% ipython --no-banner

In [1]: import numpy as np

In [2]: import numpy.linalg as la

In [3]: np.set_printoptions(precision=3, suppress=True, linewidth=200, floatmode="fixed")

In [4]: M = np.load("sample16.npy")

In [5]: print(M)
[[ 0.715 -0.007 -0.030 -0.045  0.105 -0.178 -0.380 -0.056 -0.061 -0.057 -0.056]
 [-0.007  0.389 -0.167  0.210 -0.021 -0.088 -0.089  0.099  0.252  0.139  0.239]
 [-0.030 -0.167  0.926  0.071  0.014 -0.006 -0.068 -0.021 -0.031  0.008  0.167]
 [-0.045  0.210  0.071  0.906  0.018 -0.026 -0.029 -0.012 -0.028 -0.039 -0.172]
 [ 0.105 -0.021  0.014  0.018  0.957  0.049  0.139  0.040  0.067  0.036 -0.010]
 [-0.178 -0.088 -0.006 -0.026  0.049  0.825 -0.241  0.039  0.130  0.018 -0.157]
 [-0.380 -0.089 -0.068 -0.029  0.139 -0.241  0.481 -0.071 -0.069 -0.064 -0.020]
 [-0.056  0.099 -0.021 -0.012  0.040  0.039 -0.071  0.901 -0.210 -0.076  0.131]
 [-0.061  0.252 -0.031 -0.028  0.067  0.130 -0.069 -0.210  0.537 -0.162  0.289]
 [-0.057  0.139  0.008 -0.039  0.036  0.018 -0.064 -0.076 -0.162  0.932  0.039]
 [-0.056  0.239  0.167 -0.172 -0.010 -0.157 -0.020  0.131  0.289  0.039  0.430]]

In [6]: # applying it twice changes nothing

In [7]: rk = la.matrix_rank(M)

In [8]: rk
Out[8]: np.int64(8)

In [9]: ns = la.svd(M)[2][rk:].T

In [10]: print(ns.shape)
(11, 3)

In [11]: ns @ ns.T
Out[11]: 
array([[ 0.285,  0.007,  0.030,  0.045, -0.105,  0.178,  0.380,  0.056,  0.061,  0.057,  0.056],
       [ 0.007,  0.611,  0.167, -0.210,  0.021,  0.088,  0.089, -0.099, -0.252, -0.139, -0.239],
       [ 0.030,  0.167,  0.074, -0.071, -0.014,  0.006,  0.068,  0.021,  0.031, -0.008, -0.167],
       [ 0.045, -0.210, -0.071,  0.094, -0.018,  0.026,  0.029,  0.012,  0.028,  0.039,  0.172],
       [-0.105,  0.021, -0.014, -0.018,  0.043, -0.049, -0.139, -0.040, -0.067, -0.036,  0.010],
       [ 0.178,  0.088,  0.006,  0.026, -0.049,  0.175,  0.241, -0.039, -0.130, -0.018,  0.157],
       [ 0.380,  0.089,  0.068,  0.029, -0.139,  0.241,  0.519,  0.071,  0.069,  0.064,  0.020],
       [ 0.056, -0.099,  0.021,  0.012, -0.040, -0.039,  0.071,  0.099,  0.210,  0.076, -0.131],
       [ 0.061, -0.252,  0.031,  0.028, -0.067, -0.130,  0.069,  0.210,  0.463,  0.162, -0.289],
       [ 0.057, -0.139, -0.008,  0.039, -0.036, -0.018,  0.064,  0.076,  0.162,  0.068, -0.039],
       [ 0.056, -0.239, -0.167,  0.172,  0.010,  0.157,  0.020, -0.131, -0.289, -0.039,  0.570]])

In [12]: print(np.allclose(M @ ns, 0))
True

In [13]: [int(la.matrix_rank(np.delete(M, i, axis=0))) for i in range(11)]
Out[13]: [8, 8, 8, 8, 8, 8, 8, 8, 8, 8, 8]

In [14]: left, sig, Vh = la.svd(M)

In [15]: sig.round(3) + 0
Out[15]: array([1.000, 1.000, 1.000, 1.000, 1.000, 1.000, 1.000, 1.000, 0.000, 0.000, 0.000])

In [16]: np.argmax(sig[:-1] / (sig[1:] + 1e-6)) + 1
Out[16]: np.int64(8)

In [17]: Y = left[:, :8] @ np.diag(sig[:8]) @ Vh[:8]

In [18]: la.matrix_rank(M, rtol=0.05)
Out[18]: np.int64(8)

In [19]: la.matrix_rank(Y)
Out[19]: np.int64(8)

In [20]: round(float(np.abs(M - Y).max()), 3)
Out[20]: 0.0

In [21]: round(la.norm(M - Y, 2), 3), np.round(sig[8], 3)
Out[21]: (np.float64(0.0), np.float64(0.0))

In [22]: round(la.norm(M - Y) / la.norm(M), 3)
Out[22]: np.float64(0.0)

In [23]: left, sig, Vh = la.svd(M)

In [24]: evecs = Vh[:(sig > 1e-8).sum()]

In [25]: rng = np.random.default_rng(5833)

In [26]: vec = M[4] + 5 * M[3] + rng.integers(2) * np.eye(11)[1]

In [27]: vec
Out[27]: array([-0.120,  2.029,  0.371,  4.548,  1.046, -0.082, -0.004, -0.021, -0.074, -0.162, -0.870])

In [28]: round(float(la.norm(vec - evecs.T @ evecs @ vec)), 3)
Out[28]: 0.782

In [29]: mat = np.loadtxt("layer4.csv", delimiter=",")

In [30]: mat
Out[30]: 
array([[-0.133, 15.105, 15.801, -0.908, 14.383,  0.547,  5.598,  4.176, 10.800, 14.096, 14.602,  6.492],
       [ 0.364, 15.661, 14.067, -0.295, 14.598, -0.509,  3.978,  6.026,  9.860, 16.586, 16.099,  5.828],
       [-0.281, 14.769, 15.244,  0.697, 13.817, -0.749,  4.896,  5.731,  8.114, 15.235, 13.679,  4.237],
       [ 0.310, 14.946, 15.869,  0.354, 13.901,  0.096,  6.683,  2.503, 10.649, 15.968, 12.233,  4.737],
       [ 1.371, 14.674, 16.420, -0.040, 15.759,  0.401,  5.240,  3.334, 10.598, 15.198, 15.607,  5.878],
       [ 1.460, 15.461, 12.827,  1.067, 14.542, -0.454,  5.272,  5.531, 10.159, 15.337, 14.190,  6.106],
       [ 0.347, 16.652, 17.309, -0.200, 15.707,  2.228,  3.518,  3.445, 10.944, 15.191, 15.217,  5.567],
       [-0.376, 14.222, 15.361,  1.032, 17.641,  0.625,  3.640,  5.207, 10.123, 12.954, 13.917,  3.955],
       [ 1.389, 15.305, 16.908, -0.396, 14.250, -0.402,  3.670,  5.811, 10.649, 12.992, 12.280,  3.879],
       [ 1.051, 14.361, 14.109, -0.119, 15.760, -0.226,  6.377,  5.812, 10.008, 17.428, 15.560,  6.143],
       [ 0.475, 14.177, 14.181, -0.463, 15.190,  1.526,  5.071,  5.881,  9.700, 15.400, 16.479,  3.332],
       [-0.779, 15.346, 14.519,  0.424, 14.529,  2.332,  4.488,  5.464, 10.432, 16.105, 16.430,  6.613],
       [ 0.563, 14.050, 14.029,  1.165, 15.970,  1.274,  3.657,  6.542,  9.968, 17.060, 13.946,  3.892],
       [ 0.468, 16.109, 15.297,  1.011, 15.698, -0.447,  5.107,  4.762,  9.311, 15.503, 14.799,  5.962],
       [-0.676, 14.753, 15.497, -0.431, 16.560, -0.199,  2.894,  7.141, 12.185, 15.601, 15.635,  4.313],
       [-0.734, 13.591, 16.263, -0.600, 14.776,  2.562,  7.593,  5.696, 11.808, 15.349, 13.874,  3.221],
       [ 0.495, 13.799, 14.812,  0.443, 14.541,  0.263,  5.715,  5.783, 11.030, 15.312, 15.715,  5.939],
       [ 0.866, 14.075, 13.181,  1.311, 13.982, -0.568,  3.106,  6.595, 11.416, 14.317, 14.851,  5.584]])

In [31]: def softmax(z):
    ...:     e = np.exp(z - z.max(axis=-1, keepdims=True))
    ...:     return e / e.sum(axis=-1, keepdims=True)
    ...: 

In [32]: np.round(softmax(10 * mat[0]), 3) + 0
Out[32]: array([0.000, 0.001, 0.999, 0.000, 0.000, 0.000, 0.000, 0.000, 0.000, 0.000, 0.000, 0.000])

In [33]: np.round(softmax(mat[0]), 3) + 0
Out[33]: array([0.000, 0.223, 0.448, 0.000, 0.109, 0.000, 0.000, 0.000, 0.003, 0.081, 0.135, 0.000])

In [34]: np.round(softmax(mat[0] + 5), 3) + 0
Out[34]: array([0.000, 0.223, 0.448, 0.000, 0.109, 0.000, 0.000, 0.000, 0.003, 0.081, 0.135, 0.000])

In [35]: scores = mat @ mat.T / np.sqrt(12)

In [36]: softmax(scores)[0] @ mat
Out[36]: array([ 0.340, 16.637, 17.295, -0.202, 15.713,  2.209,  3.514,  3.473, 10.953, 15.194, 15.220,  5.558])

In [37]: softmax(scores).round(6).argmax(axis=1)
Out[37]: array([ 6,  6,  6,  6,  6,  6,  6,  6,  6,  6,  6,  6,  6,  6, 14,  6,  6, 14])

In [38]: ang = np.radians(36)

In [39]: R = np.eye(12)

In [40]: R[8, 8] = R[6, 6] = np.cos(ang)

In [41]: R[8, 6], R[6, 8] = -np.sin(ang), np.sin(ang)

In [42]: R
Out[42]: 
array([[ 1.000,  0.000,  0.000,  0.000,  0.000,  0.000,  0.000,  0.000,  0.000,  0.000,  0.000,  0.000],
       [ 0.000,  1.000,  0.000,  0.000,  0.000,  0.000,  0.000,  0.000,  0.000,  0.000,  0.000,  0.000],
       [ 0.000,  0.000,  1.000,  0.000,  0.000,  0.000,  0.000,  0.000,  0.000,  0.000,  0.000,  0.000],
       [ 0.000,  0.000,  0.000,  1.000,  0.000,  0.000,  0.000,  0.000,  0.000,  0.000,  0.000,  0.000],
       [ 0.000,  0.000,  0.000,  0.000,  1.000,  0.000,  0.000,  0.000,  0.000,  0.000,  0.000,  0.000],
       [ 0.000,  0.000,  0.000,  0.000,  0.000,  1.000,  0.000,  0.000,  0.000,  0.000,  0.000,  0.000],
       [ 0.000,  0.000,  0.000,  0.000,  0.000,  0.000,  0.809,  0.000,  0.588,  0.000,  0.000,  0.000],
       [ 0.000,  0.000,  0.000,  0.000,  0.000,  0.000,  0.000,  1.000,  0.000,  0.000,  0.000,  0.000],
       [ 0.000,  0.000,  0.000,  0.000,  0.000,  0.000, -0.588,  0.000,  0.809,  0.000,  0.000,  0.000],
       [ 0.000,  0.000,  0.000,  0.000,  0.000,  0.000,  0.000,  0.000,  0.000,  1.000,  0.000,  0.000],
       [ 0.000,  0.000,  0.000,  0.000,  0.000,  0.000,  0.000,  0.000,  0.000,  0.000,  1.000,  0.000],
       [ 0.000,  0.000,  0.000,  0.000,  0.000,  0.000,  0.000,  0.000,  0.000,  0.000,  0.000,  1.000]])

In [43]: Y = mat @ R.T

In [44]: np.abs(Y - mat).max(axis=0)
Out[44]: array([0.000, 0.000, 0.000, 0.000, 0.000, 0.000, 6.609, 0.000, 6.718, 0.000, 0.000, 0.000])

In [45]: np.allclose(la.norm(mat, axis=1), la.norm(Y, axis=1))
Out[45]: True

In [46]: np.allclose(mat @ mat.T, Y @ Y.T)
Out[46]: True
